$ python3 -q
>>> import numpy as np
>>> from numpy import linalg as LA
>>> np.set_printoptions(precision=2, suppress=True, linewidth=100, floatmode="fixed")
>>> m1 = np.load("case3.npy")
>>> m1
array([[ 0,  1, -3],
       [-1,  0, -1],
       [ 3,  1,  0]])
>>> rk = LA.matrix_rank(m1)
>>> rk
np.int64(2)
>>> ns = LA.svd(m1)[2][rk:].T
>>> LA.matrix_rank(m1.T @ m1), LA.matrix_rank(m1 @ m1.T)
(np.int64(2), np.int64(2))
>>> ns.shape
(3, 1)
>>> [int(LA.matrix_rank(m1[:, :j + 1])) for j in range(3)]
[1, 2, 2]
>>> ns[:, 0] / ns[np.abs(ns[:, 0]).round(6).argmax(), 0]
array([-0.33,  1.00,  0.33])
>>> vec = np.array([3, 9, 1])
>>> round(LA.det(m1), 2)
np.float64(-0.0)
>>> vec @ m1 @ vec
np.int64(0)
>>> O = LA.solve(np.eye(3) - m1, np.eye(3) + m1)
>>> np.round(O @ O.T, 2) + 0
array([[1.00, 0.00, 0.00],
       [0.00, 1.00, 0.00],
       [0.00, 0.00, 1.00]])
>>> round(LA.det(O), 2)
np.float64(1.0)
>>> rng = np.random.default_rng(78396)
>>> idx = rng.permutation(3)
>>> idx
array([1, 0, 2])
>>> B = m1[idx][:, idx]
>>> np.round(np.sort(np.abs(LA.eigvals(B))), 2) + 0
array([0.00, 3.32, 3.32])
>>> round(LA.det(B), 2), np.round(LA.det(m1[idx]), 2)
(np.float64(-0.0), np.float64(0.0))
>>> np.diag(B)
array([0, 0, 0])
>>> J = np.load("run15.npy")
>>> J
array([[-1,  4, -1,  4],
       [-9,  9, -9,  9],
       [-1,  4, -1,  4],
       [-9,  9, -9,  9]])
>>> np.round(np.sort(np.abs(LA.eigvals(J))), 2) + 0
array([ 0.00,  0.00, 10.39, 10.39])
>>> assert J == J.T
Traceback (most recent call last):
  File "<python-input-28>", line 1, in <module>
    assert J == J.T
           ^^^^^^^^
ValueError: The truth value of an array with more than one element is ambiguous. Use a.any() or a.all()
>>> LA.matrix_power(J, 3)
array([[-1012,   592, -1012,   592],
       [-1332,   468, -1332,   468],
       [-1012,   592, -1012,   592],
       [-1332,   468, -1332,   468]])
>>> round(float(np.abs(LA.eigvals(J)).max()), 2)
10.39
>>> rk = LA.matrix_rank(J)
>>> rk
np.int64(2)
>>> ns = LA.svd(J)[2][rk:].T
>>> [int(LA.matrix_rank(np.delete(J, i, axis=0))) for i in range(4)]
[2, 2, 2, 2]
>>> ns.shape
(4, 2)
>>> np.round(J @ ns, 2) + 0
array([[0.00, 0.00],
       [0.00, 0.00],
       [0.00, 0.00],
       [0.00, 0.00]])
>>> np.allclose(J @ ns, 0)
True
>>> LA.matrix_rank(J.T @ J), LA.matrix_rank(J @ J.T)
(np.int64(2), np.int64(2))
>>> B = m1 + rng.integers(-2, 3, (3, 2)) @ rng.integers(-2, 3, (2, 3))
>>> B
array([[ 0, -3, -1],
       [-1, -8,  3],
       [ 4,  7, -3]])
>>> np.round(LA.svd(B - m1, compute_uv=False), 2) + 0
array([12.05,  0.83,  0.00])
>>> r0 = np.array([1, 1, -1])
>>> np.convolve(J[2], r0)
array([-1,  3,  4, -1,  5, -4])
>>> np.correlate(J[2], J[1], "full")
array([ -9,  45, -54,  90, -81,  45, -36])
>>> np.polyval(r0, J[2])
array([-1, 19, -1, 19])
>>> np.array([np.convolve(row, r0, "same") for row in J])
array([[ 3,  4, -1,  5],
       [ 0,  9, -9, 18],
       [ 3,  4, -1,  5],
       [ 0,  9, -9, 18]])
>>> A = np.loadtxt("w.csv", delimiter=",")
>>> A
array([[1.00, 0.00, 0.00],
       [0.00, 0.00, 0.00],
       [0.00, 0.00, 0.00],
       [3.00, 0.00, 1.00]])
>>> left, sigma, Vh = LA.svd(A)
>>> evecs = Vh[:(sigma > 1e-8).sum()]
>>> vec = A[1] + 5 * A[3] + rng.integers(2) * np.eye(3)[0]
>>> vec
array([16.00,  0.00,  5.00])
>>> np.round(LA.norm(vec - evecs.T @ evecs @ vec), 2)
np.float64(0.0)
>>> np.allclose(evecs.T @ evecs @ vec, vec)
True
>>> LA.matrix_rank(np.vstack([A, vec]))
np.int64(2)
>>> np.round(evecs.T @ evecs, 2) + 0
array([[1.00, 0.00, 0.00],
       [0.00, 0.00, 0.00],
       [0.00, 0.00, 1.00]])
>>> LA.lstsq(A[:-1].T, A[-1])[2]
np.int32(1)
>>> np.abs(np.diag(LA.qr(A)[1])) > 1e-9
array([ True, False,  True])
>>> G = A.T @ A
>>> LA.svd(A, compute_uv=False) ** 2
array([10.91,  0.09,  0.00])
>>> np.allclose(G, G.T)
True
>>> np.trace(G), (A ** 2).sum()
(np.float64(11.0), np.float64(11.0))
>>> LA.cond(A) > 100
np.True_
>>> LA.matrix_rank(A, rtol=0.1)
np.int64(1)
>>> [round(float(x), 2) for x in LA.svd(A, compute_uv=False)[:3]]
[3.3, 0.3, 0.0]
>>> np.argsort(-LA.norm(A, axis=0).round(6), kind="stable")[:3]
array([0, 2, 1])
>>> O, _ = LA.qr(np.array([[-1.7, -2.3, 0.1], [1.8, -0.7, -0.5], [0.2, 0.5, 0.6]]))
>>> E = -1 * O
>>> E
array([[ 0.68,  0.70, -0.19],
       [-0.72,  0.69, -0.07],
       [-0.08, -0.19, -0.98]])
>>> LA.svd(E, compute_uv=False)
array([1.00, 1.00, 1.00])
>>> np.round(E.T @ E, 2) + 0
array([[1.00, 0.00, 0.00],
       [0.00, 1.00, 0.00],
       [0.00, 0.00, 1.00]])
>>> np.round(E @ E.T, 2) + 0
array([[1.00, 0.00, 0.00],
       [0.00, 1.00, 0.00],
       [0.00, 0.00, 1.00]])
>>> LA.norm(E, axis=0)
array([1.00, 1.00, 1.00])
>>> round(float(E[:, 0] @ E[:, 2]), 2)
0.0
>>> round(LA.det(E[::-1]), 2)
np.float64(1.0)
>>> np.kron(np.eye(2, dtype=int), E)
array([[ 0.68,  0.70, -0.19,  0.00,  0.00, -0.00],
       [-0.72,  0.69, -0.07, -0.00,  0.00, -0.00],
       [-0.08, -0.19, -0.98, -0.00, -0.00, -0.00],
       [ 0.00,  0.00, -0.00,  0.68,  0.70, -0.19],
       [-0.00,  0.00, -0.00, -0.72,  0.69, -0.07],
       [-0.00, -0.00, -0.00, -0.08, -0.19, -0.98]])
>>> round(LA.det(2 * E), 2), round(float(LA.det(E)), 2)
(np.float64(-8.0), -1.0)
>>> np.round(LA.det(E.T), 2)
np.float64(-1.0)
>>> round(float(np.einsum("ii->", E)), 2)
0.39
>>> T = np.stack([E, 2 * E, E[::-1]])
>>> LA.norm(T, axis=(1, 2))
array([1.73, 3.46, 1.73])
>>> LA.det(T)
array([-1.00, -8.00,  1.00])
>>> O = E.astype(float).copy()
>>> for j in range(3):
...     O[:, j] -= O[:, :j] @ (O[:, :j].T @ O[:, j])
...     O[:, j] /= LA.norm(O[:, j])
... 
>>> np.round(O.T @ E, 2) + 0
array([[1.00, 0.00, 0.00],
       [0.00, 1.00, 0.00],
       [0.00, 0.00, 1.00]])
>>> data = np.array([[0, 0, 0], [0, 0, 0], [0, 1, 0], [0, 0, 0]])
>>> data
array([[0, 0, 0],
       [0, 0, 0],
       [0, 1, 0],
       [0, 0, 0]])
>>> round(np.trace(LA.pinv(data) @ data), 2)
np.float64(1.0)
>>> np.unique(data.round(6), axis=0).shape
(2, 3)
>>> np.abs(np.diag(LA.qr(data)[1])) > 1e-9
array([False,  True, False])
>>> LA.lstsq(data[:-1].T, data[-1])[2]
np.int32(1)
>>> data @ LA.pinv(data) @ data
array([[0.00, 0.00, 0.00],
       [0.00, 0.00, 0.00],
       [0.00, 1.00, 0.00],
       [0.00, 0.00, 0.00]])
>>> LA.svd(data, compute_uv=False)
array([1.00, 0.00, 0.00])
>>> data[:, 2] @ data[:, 0]
np.int64(0)
>>> LA.pinv(data)
array([[0.00, 0.00, 0.00, 0.00],
       [0.00, 0.00, 1.00, 0.00],
       [0.00, 0.00, 0.00, 0.00]])
>>> T = np.stack([data, -3 * data, data[::-1]])
>>> T.shape
(3, 4, 3)
>>> LA.norm(T, axis=(1, 2))
array([1.00, 3.00, 1.00])
>>> LA.matrix_rank(T)
array([1, 1, 1])
>>> (T @ data.T).shape
(3, 4, 4)
>>> T.sum(axis=0)
array([[ 0,  0,  0],
       [ 0,  1,  0],
       [ 0, -2,  0],
       [ 0,  0,  0]])
>>> X = np.diag(5 * np.array([7, -6, -1])) + np.array([[3, -2, 5], [-5, 6, -9], [6, 4, 1]])
>>> X
array([[ 38,  -2,   5],
       [ -5, -24,  -9],
       [  6,   4,  -4]])
>>> idx = rng.permutation(3)
>>> B = X[:, idx] * rng.choice([-1, 1], 3)
>>> B
array([[38,  2,  5],
       [-5, 24, -9],
       [ 6, -4, -4]])
>>> left, _, Vh = LA.svd(X.T @ B)
>>> idx
array([0, 1, 2])
>>> B = np.array([[4, 3, 5], [1, 1, 5]])
>>> C = np.kron(B, data)
>>> C
array([[0, 0, 0, 0, 0, 0, 0, 0, 0],
       [0, 0, 0, 0, 0, 0, 0, 0, 0],
       [0, 4, 0, 0, 3, 0, 0, 5, 0],
       [0, 0, 0, 0, 0, 0, 0, 0, 0],
       [0, 0, 0, 0, 0, 0, 0, 0, 0],
       [0, 0, 0, 0, 0, 0, 0, 0, 0],
       [0, 1, 0, 0, 1, 0, 0, 5, 0],
       [0, 0, 0, 0, 0, 0, 0, 0, 0]])
